$ python -q
>>> import numpy as np
>>> np.set_printoptions(suppress=True, linewidth=100)
>>> m1 = np.load("mat.npy")
>>> m1
array([[-3, -3],
       [-3, -6]])
>>> # equal to its transpose
>>> ev, V = np.linalg.eigh(m1)
>>> np.round(V.T @ m1 @ V, 2) + 0
array([[-7.85,  0.  ],
       [ 0.  , -1.15]])
>>> (ev > 1e-8).sum(), (ev < -1e-8).sum()
(np.int64(0), np.int64(2))
>>> np.unique(ev.round(6) + 0, return_counts=True)[1]
array([1, 1])
>>> np.abs(V[:, -1]).round(6).argmax()
np.int64(0)
>>> np.round(np.abs(V[:, -1]), 2)
array([0.85, 0.53])
>>> np.round(V @ np.diag(ev) @ V.T, 2)
array([[-3., -3.],
       [-3., -6.]])
>>> [round(float(np.linalg.det(m1[:i, :i])), 2) + 0 for i in range(1, 3)]
[-3.0, 9.0]
>>> np.round(np.linalg.eigvalsh(m1).min(), 2)
np.float64(-7.85)
>>> B = m1[0, 0] * m1[1:] - np.outer(m1[1:, 0], m1[0])
>>> B
array([[0, 9]])
>>> m1[:, 0] / m1[0, 0]
array([1., 1.])
>>> rng = np.random.default_rng(299)
>>> lab = rng.permutation(2)
>>> lab
array([0, 1])
>>> B = m1[lab][:, lab]
>>> np.trace(B)
np.int64(-9)
>>> B
array([[-3, -3],
       [-3, -6]])
>>> np.allclose(B, m1)
True
>>> data = np.array([[-5, 0, 1, 0, 0, 1, 0],
...     [0, -15, 2, 2, 1, 0, 1],
...     [1, 2, -9, 1, 0, 0, 2],
...     [0, 0, 1, -8, 1, 1, 2],
...     [0, 1, 0, 0, 0, 1, 0],
...     [0, 1, 2, 2, 2, -4, 2],
...     [0, 0, 2, 0, 0, 0, 12]])
>>> u = np.array([5, -2, 3, -2, 5, -2, 1])
>>> B = data + np.outer(u, np.eye(7)[2])
>>> np.linalg.matrix_rank(B - data)
np.int64(1)
>>> np.linalg.matrix_rank(np.linalg.inv(B) - np.linalg.inv(data), tol=1e-8)
np.int64(1)
>>> round(np.linalg.det(B) / np.linalg.det(data), 2), np.round(1 + np.linalg.solve(data, u)[2], 2)
(np.float64(1.0), np.float64(1.0))
>>> lab = rng.permutation(7)
>>> lab
array([4, 3, 6, 2, 1, 5, 0])
>>> B = data[lab][:, lab]
>>> np.diag(B)
array([  0,  -8,  12,  -9, -15,  -4,  -5])
>>> np.trace(B)
np.int64(-29)
>>> np.round(np.sort(np.abs(np.linalg.eigvals(B))), 2)
array([ 0.64,  3.71,  5.19,  7.95,  9.41, 12.21, 15.59])
>>> np.allclose(B, data)
False
>>> round(float(np.linalg.det(B)), 2), round(np.linalg.det(data[lab]), 2)
(-175318.0, np.float64(175318.0))
>>> B = data / np.linalg.norm(data, axis=1, keepdims=True)
>>> C2 = B @ B.T
>>> (C2 - 2 * np.eye(7)).round(6).argmax(axis=1)
array([4, 6, 4, 6, 2, 6, 5])
>>> np.round(np.linalg.norm(B, axis=1), 2)
array([1., 1., 1., 1., 1., 1., 1.])
>>> C2[1].round(2)
array([ 0.03,  1.  , -0.3 , -0.09, -0.69, -0.03,  0.09])
>>> C2.round(2)
array([[ 1.  ,  0.03, -0.28,  0.05,  0.14, -0.07,  0.03],
       [ 0.03,  1.  , -0.3 , -0.09, -0.69, -0.03,  0.09],
       [-0.28, -0.3 ,  1.  , -0.16,  0.15, -0.18,  0.05],
       [ 0.05, -0.09, -0.16,  1.  ,  0.08, -0.25,  0.25],
       [ 0.14, -0.69,  0.15,  0.08,  1.  , -0.37,  0.  ],
       [-0.07, -0.03, -0.18, -0.25, -0.37,  1.  ,  0.4 ],
       [ 0.03,  0.09,  0.05,  0.25,  0.  ,  0.4 ,  1.  ]])
>>> arr = np.loadtxt("out7.csv", delimiter=",")
>>> arr.round(2)
array([[ 20.  ,  30.  , -51.99,  20.  ],
       [ 15.77,  23.36, -40.1 ,  16.4 ],
       [ 15.32,  22.67, -38.88,  16.02],
       [ 14.31,  21.1 , -36.11,  15.16],
       [ 13.83,  20.34, -34.78,  14.74],
       [  9.08,  13.05, -22.11,  10.62],
       [  9.07,  13.04, -22.08,  10.61],
       [  2.86,   3.8 ,  -6.68,   4.86],
       [  1.91,   2.44,  -4.49,   3.87],
       [  1.4 ,   1.73,  -3.36,   3.31],
       [ -0.15,  -0.34,  -0.04,   1.04],
       [ -0.18,  -0.36,   0.02,   0.95],
       [ -0.18,  -0.29,   0.18,   0.28],
       [  0.03,   0.05,  -0.03,  -0.03],
       [  0.05,   0.07,  -0.05,  -0.05],
       [  0.09,   0.13,  -0.09,  -0.08],
       [  0.15,   0.23,  -0.15,  -0.13],
       [  0.36,   0.52,  -0.35,  -0.25],
       [  0.63,   0.89,  -0.59,  -0.36],
       [  0.84,   1.18,  -0.76,  -0.42],
       [  1.77,   2.37,  -1.33,  -0.61],
       [  2.26,   2.97,  -1.51,  -0.68],
       [  3.3 ,   4.18,  -1.64,  -0.79],
       [  3.35,   4.24,  -1.64,  -0.8 ],
       [  3.5 ,   4.42,  -1.62,  -0.82],
       [  4.68,   5.68,  -1.21,  -0.96],
       [  5.16,   6.16,  -0.88,  -1.02],
       [  9.66,   9.56,   8.14,  -2.33],
       [  9.83,   9.63,   8.75,  -2.41],
       [ 10.66,   9.92,  12.26,  -2.9 ],
       [ 11.23,  10.02,  15.21,  -3.32],
       [ 11.46,  10.04,  16.5 ,  -3.5 ]])
>>> rank = np.linalg.matrix_rank(arr)
>>> rank
np.int64(3)
>>> ns = np.linalg.svd(arr)[2][rank:].T
>>> np.round(ns[:, 0] / ns[np.abs(ns[:, 0]).round(6).argmax(), 0], 2)
array([ 1.  , -0.89, -0.19, -0.15])
>>> [int(np.linalg.matrix_rank(arr[:, :j + 1])) for j in range(4)]
[1, 2, 3, 3]
>>> ns.shape
(4, 1)
>>> [int(np.linalg.matrix_rank(arr[:i])) for i in range(1, len(arr) + 1)]
[1, 2, 3, 3, 3, 3, 3, 3, 3, 3, 3, 3, 3, 3, 3, 3, 3, 3, 3, 3, 3, 3, 3, 3, 3, 3, 3, 3, 3, 3, 3, 3]
>>> np.allclose(arr @ ns, 0)
True
>>> np.linalg.matrix_rank(arr.T @ arr), np.linalg.matrix_rank(arr @ arr.T)
(np.int64(3), np.int64(3))
>>> np.round(np.abs(np.linalg.eigvals(data)).max(), 2)
np.float64(15.59)
>>> np.linalg.matrix_power(data, 3)
array([[ -142,   -76,   133,   -48,   -12,    67,    15],
       [  -54, -3548,   830,   774,   192,   -67,   120],
       [  161,   907,  -918,   103,   -57,   -32,   232],
       [  -16,   -99,   177,  -561,    49,   106,   238],
       [    4,   217,   -62,   -64,   -18,    23,    30],
       [  -28,   174,   208,   156,     7,  -103,   251],
       [   -4,   -48,   254,    -2,     6,     4,  1796]])
>>> np.round(np.sort(np.abs(np.linalg.eigvals(data))), 2)
array([ 0.64,  3.71,  5.19,  7.95,  9.41, 12.21, 15.59])
>>> data @ data
array([[ 26,   3, -12,   3,   2,  -9,   4],
       [  2, 230, -44, -44, -13,   3,   5],
       [-14, -48,  91, -13,   3,   2,  10],
       [  1,   4, -11,  67,  -6, -11,  12],
       [  0, -14,   4,   4,   3,  -4,   3],
       [  2, -13, -18, -20,  -5,  20,  25],
       [  2,   4,   6,   2,   0,   0, 148]])
>>> x0 = np.array([1, -5, 8, 6])
>>> h1 = np.maximum(arr @ x0, 0)
>>> h1.round(2)
array([ 0.  ,  0.  ,  0.  ,  0.  ,  0.  ,  0.  ,  0.  ,  0.  ,  0.  ,  0.  ,  7.43,  7.51,  4.34,
        0.  ,  0.  ,  0.  ,  0.  ,  0.  ,  0.  ,  0.  ,  0.  ,  0.  ,  0.  ,  0.  ,  0.  ,  0.  ,
        0.  , 12.99, 17.14, 41.74, 62.93, 72.27])
>>> np.round(arr * (h1 > 1e-9)[:, None], 2)
array([[ 0.  ,  0.  , -0.  ,  0.  ],
       [ 0.  ,  0.  , -0.  ,  0.  ],
       [ 0.  ,  0.  , -0.  ,  0.  ],
       [ 0.  ,  0.  , -0.  ,  0.  ],
       [ 0.  ,  0.  , -0.  ,  0.  ],
       [ 0.  ,  0.  , -0.  ,  0.  ],
       [ 0.  ,  0.  , -0.  ,  0.  ],
       [ 0.  ,  0.  , -0.  ,  0.  ],
       [ 0.  ,  0.  , -0.  ,  0.  ],
       [ 0.  ,  0.  , -0.  ,  0.  ],
       [-0.15, -0.34, -0.04,  1.04],
       [-0.18, -0.36,  0.02,  0.95],
       [-0.18, -0.29,  0.18,  0.28],
       [ 0.  ,  0.  , -0.  , -0.  ],
       [ 0.  ,  0.  , -0.  , -0.  ],
       [ 0.  ,  0.  , -0.  , -0.  ],
       [ 0.  ,  0.  , -0.  , -0.  ],
       [ 0.  ,  0.  , -0.  , -0.  ],
       [ 0.  ,  0.  , -0.  , -0.  ],
       [ 0.  ,  0.  , -0.  , -0.  ],
       [ 0.  ,  0.  , -0.  , -0.  ],
       [ 0.  ,  0.  , -0.  , -0.  ],
       [ 0.  ,  0.  , -0.  , -0.  ],
       [ 0.  ,  0.  , -0.  , -0.  ],
       [ 0.  ,  0.  , -0.  , -0.  ],
       [ 0.  ,  0.  , -0.  , -0.  ],
       [ 0.  ,  0.  , -0.  , -0.  ],
       [ 9.66,  9.56,  8.14, -2.33],
       [ 9.83,  9.63,  8.75, -2.41],
       [10.66,  9.92, 12.26, -2.9 ],
       [11.23, 10.02, 15.21, -3.32],
       [11.46, 10.04, 16.5 , -3.5 ]])
>>> np.flatnonzero(h1 > 1e-9)
array([10, 11, 12, 27, 28, 29, 30, 31])
>>> W0 = np.loadtxt("x.csv", delimiter=",")
>>> W0
array([[23., 22., 25., 16.,  9., 17.],
       [22., 43., 38., 27., 22., 35.],
       [25., 38., 44., 29., 21., 30.],
       [16., 27., 29., 26., 14., 17.],
       [ 9., 22., 21., 14., 17., 17.],
       [17., 35., 30., 17., 17., 34.]])
>>> # symmetric, so the eigenvalues are real
>>> B = W0 / np.linalg.norm(W0, axis=1, keepdims=True)
>>> C2 = B @ B.T
>>> round(np.degrees(np.arccos(np.clip(C2[3, 1], -1, 1))), 2)
np.float64(11.64)
>>> (C2 - 2 * np.eye(6)).round(6).argmax(axis=1)
array([2, 5, 1, 2, 1, 1])
>>> C2[3].round(2)
array([0.97, 0.98, 0.99, 1.  , 0.97, 0.95])
>>> mat = np.load("dump.npy")
>>> mat.round(2)
array([[ 1.81,  4.41,  1.52],
       [ 3.47, -2.36, -2.71],
       [ 3.46,  3.59,  0.39],
       [ 0.29, -4.37, -2.4 ],
       [-4.21, -2.67,  0.4 ],
       [-0.27,  4.38,  2.4 ],
       [ 0.03,  4.44,  2.3 ],
       [-3.45,  2.39,  2.72],
       [-2.15, -4.31, -1.33],
       [-1.71,  3.83,  2.73],
       [ 2.02,  4.35,  1.4 ],
       [-4.29, -2.51,  0.52],
       [ 4.67,  0.89, -1.53],
       [ 1.08,  4.5 ,  1.89]])
>>> # rank 2
>>> rank = np.linalg.matrix_rank(mat)
>>> rank
np.int64(2)
>>> ns = np.linalg.svd(mat)[2][rank:].T
>>> [int(np.linalg.matrix_rank(mat[:i])) for i in range(1, len(mat) + 1)]
[1, 2, 2, 2, 2, 2, 2, 2, 2, 2, 2, 2, 2, 2]
>>> np.linalg.matrix_rank(mat.T @ mat), np.linalg.matrix_rank(mat @ mat.T)
(np.int64(2), np.int64(2))
>>> np.round(ns[:, 0] / ns[np.abs(ns[:, 0]).round(6).argmax(), 0], 2)
array([ 0.43, -0.52,  1.  ])
>>> np.abs(np.diag(np.linalg.qr(mat)[1])) > 1e-9
array([ True,  True, False])
>>> round(float(np.trace(np.linalg.pinv(mat) @ mat)), 2)
2.0
>>> np.unique(mat.round(6), axis=0).shape
(14, 3)
>>> left, sigma, vt = np.linalg.svd(mat)
>>> V = vt[:(sigma > 1e-8).sum()]
>>> x0 = mat[9] + -1 * mat[11] + rng.integers(2) * np.eye(3)[2]
>>> x0.round(2)
array([2.59, 6.34, 3.2 ])
>>> np.round(V.T @ V, 2)
array([[ 0.87,  0.15, -0.29],
       [ 0.15,  0.81,  0.36],
       [-0.29,  0.36,  0.31]])
>>> np.allclose(V.T @ V @ x0, x0)
False
